>>> import numpy as np
>>> np.set_printoptions(suppress=True, linewidth=120)
>>> def rnd(a):
...     return np.round(a, 2) + 0
... 
>>> data = np.load("run18.npy")
>>> print(rnd(data))
[[ 1.    0.    0.    0.    0.  ]
 [ 0.    1.    0.    0.    0.  ]
 [ 0.    0.   -0.5   0.87  0.  ]
 [ 0.    0.   -0.87 -0.5   0.  ]
 [ 0.    0.    0.    0.    1.  ]]
>>> print(data[:, 4] @ data[:, 2])
0.0
>>> print(rnd(np.linalg.pinv(data)))
[[ 1.    0.    0.    0.    0.  ]
 [ 0.    1.    0.    0.    0.  ]
 [ 0.    0.   -0.5  -0.87  0.  ]
 [ 0.    0.    0.87 -0.5   0.  ]
 [ 0.    0.    0.    0.    1.  ]]
>>> print(rnd(data @ data.T))
[[1. 0. 0. 0. 0.]
 [0. 1. 0. 0. 0.]
 [0. 0. 1. 0. 0.]
 [0. 0. 0. 1. 0.]
 [0. 0. 0. 0. 1.]]
>>> print(rnd(np.linalg.norm(data, axis=0)))
[1. 1. 1. 1. 1.]
>>> P = np.triu(np.array([[8, -8, 9, 6, -9],
...     [4, -6, 4, -7, -9],
...     [-7, -3, -2, 6, 7],
...     [-4, 5, -9, 2, 5],
...     [-9, 1, -2, -4, -3]]), 1) + np.eye(5)
>>> A2 = P @ data @ np.linalg.inv(P)
>>> print(np.trace(A2), rnd(np.trace(data)))
2.0 2.0
>>> print(rnd(P @ data - data @ P))
[[  0.     0.   -18.7   -1.21   0.  ]
 [  0.     0.     0.06  13.96   0.  ]
 [  0.     0.    -5.2    0.     6.17]
 [  0.     0.     0.     5.2   13.56]
 [  0.     0.     0.     0.     0.  ]]
>>> print(np.linalg.matrix_rank(A2))
5
>>> print(rnd(np.sort(np.linalg.eigvals(data).real)))
[-0.5 -0.5  1.   1.   1. ]
>>> print(rnd(data @ data))
[[ 1.    0.    0.    0.    0.  ]
 [ 0.    1.    0.    0.    0.  ]
 [ 0.    0.   -0.5  -0.87  0.  ]
 [ 0.    0.    0.87 -0.5   0.  ]
 [ 0.    0.    0.    0.    1.  ]]
>>> print(rnd(np.linalg.det(data)))
1.0
>>> print(rnd(np.linalg.norm(data)))
2.24
>>> print(rnd(data - data[0]))
[[ 0.    0.    0.    0.    0.  ]
 [-1.    1.    0.    0.    0.  ]
 [-1.    0.   -0.5   0.87  0.  ]
 [-1.    0.   -0.87 -0.5   0.  ]
 [-1.    0.    0.    0.    1.  ]]
>>> data[5]
Traceback (most recent call last):
  File "<python-input-19>", line 1, in <module>
    data[5]
    ~~~~^^^
IndexError: index 5 is out of bounds for axis 0 with size 5
>>> print(np.abs(data).max())
1.0
>>> print(rnd(data.sum(axis=1)))
[ 1.    1.    0.37 -1.37  1.  ]
